% ipython --no-banner

In [1]: import numpy as np

In [2]: np.set_printoptions(precision=4, suppress=True, linewidth=160, legacy="1.25")

In [3]: K = np.array([[-2, 1, 1, 2, 2],
   ...:     [1, -2, 2, -2, 2],
   ...:     [2, 0, -1, -2, -1],
   ...:     [1, -1, 2, -2, -2],
   ...:     [-2, 0, -2, -1, 0]])

In [4]: x0 = np.array([0, 2, 1, 0, 1])

In [5]: (K @ x0).argmax()
Out[5]: 0

In [6]: K @ (2 * x0)
Out[6]: array([10,  0, -4, -4, -4])

In [7]: K @ x0
Out[7]: array([ 5,  0, -2, -2, -2])

In [8]: K @ np.eye(5)[3]
Out[8]: array([ 2., -2., -2., -2., -1.])

In [9]: (K * x0).sum(axis=1)
Out[9]: array([ 5,  0, -2, -2, -2])

In [10]: np.sign((K @ x0).round(6))
Out[10]: array([ 1,  0, -1, -1, -1])

In [11]: np.einsum("ij,j->i", K, x0)
Out[11]: array([ 5,  0, -2, -2, -2])

In [12]: np.linalg.norm(K @ x0) <= np.linalg.norm(K, 2) * np.linalg.norm(x0) + 1e-9
Out[12]: True

In [13]: theta = np.radians(15)

In [14]: R = np.eye(5)

In [15]: R[4, 4] = R[2, 2] = np.cos(theta)

In [16]: R[4, 2], R[2, 4] = -np.sin(theta), np.sin(theta)

In [17]: print(R)
[[ 1.      0.      0.      0.      0.    ]
 [ 0.      1.      0.      0.      0.    ]
 [ 0.      0.      0.9659  0.      0.2588]
 [ 0.      0.      0.      1.      0.    ]
 [ 0.      0.     -0.2588  0.      0.9659]]

In [18]: M2 = K @ R.T

In [19]: np.allclose(K @ K.T, M2 @ M2.T)
Out[19]: True

In [20]: M2
Out[20]: 
array([[-2.    ,  1.    ,  1.4836,  2.    ,  1.673 ],
       [ 1.    , -2.    ,  2.4495, -2.    ,  1.4142],
       [ 2.    ,  0.    , -1.2247, -2.    , -0.7071],
       [ 1.    , -1.    ,  1.4142, -2.    , -2.4495],
       [-2.    ,  0.    , -1.9319, -1.    ,  0.5176]])
